% ipython --no-banner

In [1]: import numpy as np

In [2]: from numpy import linalg as LA

In [3]: np.set_printoptions(precision=2, suppress=True, linewidth=200)

In [4]: E = np.loadtxt("arr.csv", delimiter=",")

In [5]: E
Out[5]: 
array([[7., 0., 1.],
       [7., 7., 8.],
       [8., 5., 9.],
       [8., 5., 9.]])

In [6]: A2 = np.array([[0, 8, 0], [-5, -6, -2], [-2, 7, 5]])

In [7]: np.einsum("ik,kj->ij", E, A2)
Out[7]: 
array([[ -2.,  63.,   5.],
       [-51.,  70.,  26.],
       [-43.,  97.,  35.],
       [-43.,  97.,  35.]])

In [8]: np.vstack([E, A2.T]).shape
Out[8]: (7, 3)

In [9]: A2.T @ E.T
Out[9]: 
array([[ -2., -51., -43., -43.],
       [ 63.,  70.,  97.,  97.],
       [  5.,  26.,  35.,  35.]])

In [10]: LA.matrix_rank(E @ A2)
Out[10]: np.int64(3)

In [11]: np.einsum("ij,ij->i", E, E)
Out[11]: array([ 50., 162., 170., 170.])

In [12]: E @ A2
Out[12]: 
array([[ -2.,  63.,   5.],
       [-51.,  70.,  26.],
       [-43.,  97.,  35.],
       [-43.,  97.,  35.]])

In [13]: LA.matrix_rank(np.vstack([E, A2.T]))
Out[13]: np.int64(3)

In [14]: np.einsum("ij->j", E)
Out[14]: array([30., 17., 27.])

In [15]: proj = E @ LA.solve(E.T @ E, E.T)

In [16]: np.round(LA.eigvalsh(proj), 2) + 0
Out[16]: array([0., 1., 1., 1.])

In [17]: np.round((np.eye(4) - proj) @ E, 2) + 0
Out[17]: 
array([[0., 0., 0.],
       [0., 0., 0.],
       [0., 0., 0.],
       [0., 0., 0.]])

In [18]: vec = np.array([-5, 4, 5])

In [19]: y = E @ vec

In [20]: y
Out[20]: array([-30.,  33.,  25.,  25.])

In [21]: rng = np.random.default_rng(584704)

In [22]: y = y + 0.05 * rng.normal(size=4)

In [23]: y
Out[23]: array([-29.95,  33.02,  25.03,  25.05])

In [24]: beta, *_ = LA.lstsq(E, y)

In [25]: beta
Out[25]: array([-4.99,  4.  ,  5.  ])

In [26]: np.round(E.T @ (y - E @ beta), 2) + 0
Out[26]: array([0., 0., 0.])

In [27]: t = np.radians(72)

In [28]: R = np.eye(3)

In [29]: R[2, 2] = R[1, 1] = np.cos(t)

In [30]: R[2, 1], R[1, 2] = -np.sin(t), np.sin(t)

In [31]: R
Out[31]: 
array([[ 1.  ,  0.  ,  0.  ],
       [ 0.  ,  0.31,  0.95],
       [ 0.  , -0.95,  0.31]])

In [32]: A2 = E @ R.T

In [33]: np.allclose(E @ E.T, A2 @ A2.T)
Out[33]: True

In [34]: np.allclose(LA.norm(E, axis=1), LA.norm(A2, axis=1))
Out[34]: True

In [35]: W0 = np.load("m.npy")

In [36]: W0
Out[36]: 
array([[1, 2, 0],
       [0, 0, 2],
       [0, 0, 2]])

In [37]: idx = rng.permutation(3)

In [38]: idx
Out[38]: array([2, 0, 1])

In [39]: A2 = W0[idx][:, idx]

In [40]: np.allclose(A2, W0)
Out[40]: False

In [41]: round(LA.det(A2), 2), round(float(LA.det(W0[idx])), 2)
Out[41]: (np.float64(0.0), 0.0)

In [42]: np.diag(A2)
Out[42]: array([2, 1, 0])

In [43]: np.trace(A2)
Out[43]: np.int64(3)

In [44]: A2 = np.array([[0, 1, 0], [1, 1, 0], [2, 1, 2]])

In [45]: np.einsum("ij->j", W0)
Out[45]: array([1, 2, 4])

In [46]: LA.matrix_rank(np.vstack([W0, A2.T]))
Out[46]: np.int64(3)

In [47]: np.einsum("ij,ij->i", W0, W0)
Out[47]: array([5, 4, 4])

In [48]: LA.matrix_rank(W0 @ A2)
Out[48]: np.int64(2)

In [49]: A2.T @ W0.T
Out[49]: 
array([[2, 4, 4],
       [3, 2, 2],
       [0, 4, 4]])

In [50]: np.einsum("ik,kj->ij", W0, A2)
Out[50]: 
array([[2, 3, 0],
       [4, 2, 4],
       [4, 2, 4]])

In [51]: M = np.load("layer17.npy")

In [52]: M
Out[52]: 
array([[-1.65, -3.1 , -5.1 ],
       [-1.04,  4.13, -6.27],
       [ 7.04, -1.48, -5.05]])

In [53]: M.mean(axis=0)
Out[53]: array([ 1.45, -0.15, -5.47])

In [54]: round(float(LA.norm(M)), 2)
Out[54]: 13.15

In [55]: LA.svd(M, compute_uv=False)
Out[55]: array([10. ,  7. ,  4.9])

In [56]: M.shape
Out[56]: (3, 3)

In [57]: M.sum(axis=1)
Out[57]: array([-9.85, -3.18,  0.51])

In [58]: np.count_nonzero(M)
Out[58]: np.int64(9)

In [59]: cov = M.T @ M

In [60]: LA.svd(M, compute_uv=False) ** 2
Out[60]: array([99.98, 49.03, 24.04])

In [61]: LA.eigvalsh(cov)[::-1]
Out[61]: array([99.98, 49.03, 24.04])

In [62]: np.diag(cov)
Out[62]: array([53.37, 28.86, 90.83])

In [63]: cov
Out[63]: 
array([[ 53.37,  -9.6 , -20.62],
       [ -9.6 ,  28.86,  -2.61],
       [-20.62,  -2.61,  90.83]])

In [64]: LA.matrix_rank(cov)
Out[64]: np.int64(3)

In [65]: A2 = cov / np.sqrt((cov ** 2).mean(axis=1, keepdims=True))

In [66]: cov - cov.mean(axis=1, keepdims=True)
Out[66]: 
array([[ 45.65, -17.32, -28.33],
       [-15.15,  23.31,  -8.16],
       [-43.15, -25.14,  68.29]])

In [67]: LA.matrix_rank(A2) == LA.matrix_rank(cov)
Out[67]: np.True_

In [68]: LA.norm(A2, axis=1)
Out[68]: array([1.73, 1.73, 1.73])

In [69]: def softmax(z):
    ...:     e = np.exp(z - z.max(axis=-1, keepdims=True))
    ...:     return e / e.sum(axis=-1, keepdims=True)
    ...: 

In [70]: np.round(softmax(10 * M[1]), 2) + 0
Out[70]: array([0., 1., 0.])

In [71]: np.round(softmax(M[1]), 2) + 0
Out[71]: array([0.01, 0.99, 0.  ])

In [72]: scores = M @ M.T / np.sqrt(3)

In [73]: softmax(scores)[1] @ M
Out[73]: array([-1.04,  4.13, -6.27])

In [74]: np.round(softmax(scores), 2) + 0
Out[74]: 
array([[1., 0., 0.],
       [0., 1., 0.],
       [0., 0., 1.]])

In [75]: np.round(softmax(scores + np.triu(np.full(scores.shape, -np.inf), 1)), 2) + 0
Out[75]: 
array([[1., 0., 0.],
       [0., 1., 0.],
       [0., 0., 1.]])

In [76]: arr = np.loadtxt("dump.csv", delimiter=",")

In [77]: arr
Out[77]: 
array([[ 0.27,  1.86, -1.09],
       [-0.81,  0.49,  0.02],
       [-0.49,  1.58, -0.21],
       [-0.63,  1.52, -0.34],
       [-1.44,  2.1 , -0.2 ],
       [-0.82,  0.54,  0.15],
       [-0.25,  2.59, -0.75],
       [ 0.59,  2.04, -1.17],
       [-1.34,  3.02, -0.79],
       [-0.13, -0.03,  0.05]])

In [78]: A2 = arr + rng.integers(-2, 3, (10, 2)) @ rng.integers(-2, 3, (2, 3))

In [79]: A2
Out[79]: 
array([[-1.73, -0.14, -2.09],
       [-0.81,  0.49,  0.02],
       [-4.49, -2.42, -2.21],
       [-0.63,  1.52, -0.34],
       [-5.44, -1.9 , -2.2 ],
       [-0.82,  0.54,  0.15],
       [ 3.75,  6.59,  1.25],
       [ 2.59,  4.04, -0.17],
       [-5.34, -0.98, -2.79],
       [ 1.87,  1.97,  1.05]])

In [80]: A2 - arr
Out[80]: 
array([[-2., -2., -1.],
       [ 0.,  0.,  0.],
       [-4., -4., -2.],
       [ 0.,  0.,  0.],
       [-4., -4., -2.],
       [ 0.,  0.,  0.],
       [ 4.,  4.,  2.],
       [ 2.,  2.,  1.],
       [-4., -4., -2.],
       [ 2.,  2.,  1.]])

In [81]: np.round(LA.svd(A2 - arr, compute_uv=False), 2) + 0
Out[81]: array([13.08,  0.  ,  0.  ])

In [82]: cov = np.cov(arr, rowvar=False)

In [83]: np.polyfit(arr[:, 2], arr[:, 0], 1)
Out[83]: array([-0.7 , -0.81])

In [84]: np.argsort(-arr.std(axis=0).round(6), kind="stable")
Out[84]: array([1, 0, 2])

In [85]: dist = LA.norm(arr[:, None] - arr[None], axis=-1)

In [86]: dist.mean(axis=1).argmax()
Out[86]: np.int64(8)

In [87]: np.unravel_index(dist.round(6).argmax(), dist.shape)
Out[87]: (np.int64(8), np.int64(9))

In [88]: dist[1]
Out[88]: array([2.07, 0.  , 1.16, 1.11, 1.74, 0.14, 2.31, 2.4 , 2.71, 0.86])

In [89]: dist[:5, :5]
Out[89]: 
array([[0.  , 2.07, 1.2 , 1.22, 1.94],
       [2.07, 0.  , 1.16, 1.11, 1.74],
       [1.2 , 1.16, 0.  , 0.2 , 1.08],
       [1.22, 1.11, 0.2 , 0.  , 1.01],
       [1.94, 1.74, 1.08, 1.01, 0.  ]])

In [90]: A2 = np.c_[arr[:, :1] @ np.array([[-5]]), np.array([-7, -3, -2, 2, -1, -3, 9, -9, 6, -5])]

In [91]: A2
Out[91]: 
array([[-1.35, -7.  ],
       [ 4.05, -3.  ],
       [ 2.45, -2.  ],
       [ 3.15,  2.  ],
       [ 7.2 , -1.  ],
       [ 4.1 , -3.  ],
       [ 1.25,  9.  ],
       [-2.95, -9.  ],
       [ 6.7 ,  6.  ],
       [ 0.65, -5.  ]])

In [92]: LA.matrix_rank(A2)
Out[92]: np.int64(2)

In [93]: np.round(LA.norm(A2 - arr @ LA.lstsq(arr, A2)[0], axis=0), 2) + 0
Out[93]: array([ 0.  , 14.97])

In [94]: np.round(LA.lstsq(arr, A2[:, 0])[0], 2) + 0
Out[94]: array([-5.,  0.,  0.])

In [95]: feats = np.load("sample3.npy")

In [96]: feats
Out[96]: 
array([[-0.1 ,  0.1 , -0.35],
       [-0.5 ,  0.2 , -1.52],
       [ 0.7 ,  0.8 ,  2.01],
       [ 0.6 , -2.  ,  1.81],
       [ 0.5 , -0.4 ,  1.48],
       [-0.5 , -1.1 , -1.65],
       [ 1.2 , -0.3 ,  3.65],
       [-2.1 ,  1.3 , -6.37],
       [-0.6 ,  1.5 , -1.8 ],
       [ 1.3 , -0.1 ,  3.97],
       [ 0.7 , -1.  ,  2.04],
       [-0.4 , -0.5 , -1.18],
       [-0.3 ,  0.4 , -0.89],
       [ 0.3 , -0.1 ,  0.88],
       [ 2.5 ,  0.  ,  7.56],
       [-1.3 , -1.2 , -3.85],
       [-0.1 ,  1.1 , -0.22],
       [-0.3 , -1.4 , -0.86],
       [ 1.4 ,  0.  ,  4.08]])

In [97]: round(LA.norm(feats), 2)
Out[97]: np.float64(14.85)

In [98]: feats - feats[0]
Out[98]: 
array([[ 0.  ,  0.  ,  0.  ],
       [-0.4 ,  0.1 , -1.17],
       [ 0.8 ,  0.7 ,  2.36],
       [ 0.7 , -2.1 ,  2.16],
       [ 0.6 , -0.5 ,  1.83],
       [-0.4 , -1.2 , -1.3 ],
       [ 1.3 , -0.4 ,  4.  ],
       [-2.  ,  1.2 , -6.02],
       [-0.5 ,  1.4 , -1.45],
       [ 1.4 , -0.2 ,  4.32],
       [ 0.8 , -1.1 ,  2.39],
       [-0.3 , -0.6 , -0.83],
       [-0.2 ,  0.3 , -0.54],
       [ 0.4 , -0.2 ,  1.23],
       [ 2.6 , -0.1 ,  7.91],
       [-1.2 , -1.3 , -3.5 ],
       [ 0.  ,  1.  ,  0.13],
       [-0.2 , -1.5 , -0.51],
       [ 1.5 , -0.1 ,  4.43]])

In [99]: data = np.load("mat.npy")

In [100]: data
Out[100]: 
array([[-2,  1, -2,  1, -2,  1],
       [-2,  1, -2,  1, -2,  1],
       [ 0, -2,  0, -2,  0, -2],
       [-2,  1, -2,  1, -2,  1],
       [-2,  1, -2,  1, -2,  1],
       [ 0, -2,  0, -2,  0, -2]])

In [101]: np.round(LA.norm(data, 2) / LA.norm(data), 2)
Out[101]: np.float64(0.89)

In [102]: np.argsort(-LA.norm(data, axis=0).round(6), kind="stable")[:3]
Out[102]: array([0, 2, 4])

In [103]: LA.cond(data) > 100
Out[103]: np.True_

In [104]: [round(float(x), 2) for x in LA.svd(data, compute_uv=False)[:3]]
Out[104]: [8.17, 4.15, 0.0]

In [105]: A = np.loadtxt("out17.csv", delimiter=",")

In [106]: A
Out[106]: 
array([[ -3.,  -3.,  -3.,  -3.],
       [ -3.,  -6.,  -6.,  -6.],
       [ -3.,  -6.,  -9.,  -9.],
       [ -3.,  -6.,  -9., -12.]])

In [107]: evals, vecs = LA.eigh(A)

In [108]: (evals > 1e-8).sum(), (evals < -1e-8).sum()
Out[108]: (np.int64(0), np.int64(4))

In [109]: LA.svd(A, compute_uv=False)
Out[109]: array([24.87,  3.  ,  1.28,  0.85])

In [110]: LA.eigvalsh(A + -3 * np.eye(4))
Out[110]: array([-27.87,  -6.  ,  -4.28,  -3.85])

In [111]: evals
Out[111]: array([-24.87,  -3.  ,  -1.28,  -0.85])

In [112]: round(float(evals.sum()), 2), np.trace(A)
Out[112]: (-30.0, np.float64(-30.0))

In [113]: vecs @ np.diag(evals) @ vecs.T
Out[113]: 
array([[ -3.,  -3.,  -3.,  -3.],
       [ -3.,  -6.,  -6.,  -6.],
       [ -3.,  -6.,  -9.,  -9.],
       [ -3.,  -6.,  -9., -12.]])

In [114]: idx = rng.permutation(4)

In [115]: A2 = A[:, idx] * rng.choice([-1, 1], 4)

In [116]: A2
Out[116]: 
array([[ 3., -3., -3.,  3.],
       [ 6., -6., -3.,  6.],
       [ 9., -6., -3.,  9.],
       [12., -6., -3.,  9.]])

In [117]: Uu, _, Vh = LA.svd(A.T @ A2)

In [118]: idx
Out[118]: array([3, 1, 0, 2])

In [119]: u, v = A[3], A[2]

In [120]: u @ u
Out[120]: np.float64(270.0)

In [121]: u @ v
Out[121]: np.float64(234.0)

In [122]: p = (u @ v) / (u @ u) * u

In [123]: np.outer(u, v)
Out[123]: 
array([[  9.,  18.,  27.,  27.],
       [ 18.,  36.,  54.,  54.],
       [ 27.,  54.,  81.,  81.],
       [ 36.,  72., 108., 108.]])

In [124]: v - p
Out[124]: array([-0.4, -0.8, -1.2,  1.4])

In [125]: np.sort(np.abs(LA.eigvals(M)))
Out[125]: array([6.07, 7.52, 7.52])

In [126]: M @ M
Out[126]: 
array([[-29.96,  -0.14,  53.61],
       [-46.72,  29.56,  11.07],
       [-45.63, -20.46,  -1.12]])

In [127]: np.allclose(M, M.T)
Out[127]: False

In [128]: (M - M.T) / 2
Out[128]: 
array([[ 0.  , -1.03, -6.07],
       [ 1.03,  0.  , -2.39],
       [ 6.07,  2.39,  0.  ]])

In [129]: np.round(np.abs(LA.eigvals(M)).max(), 2)
Out[129]: np.float64(7.52)
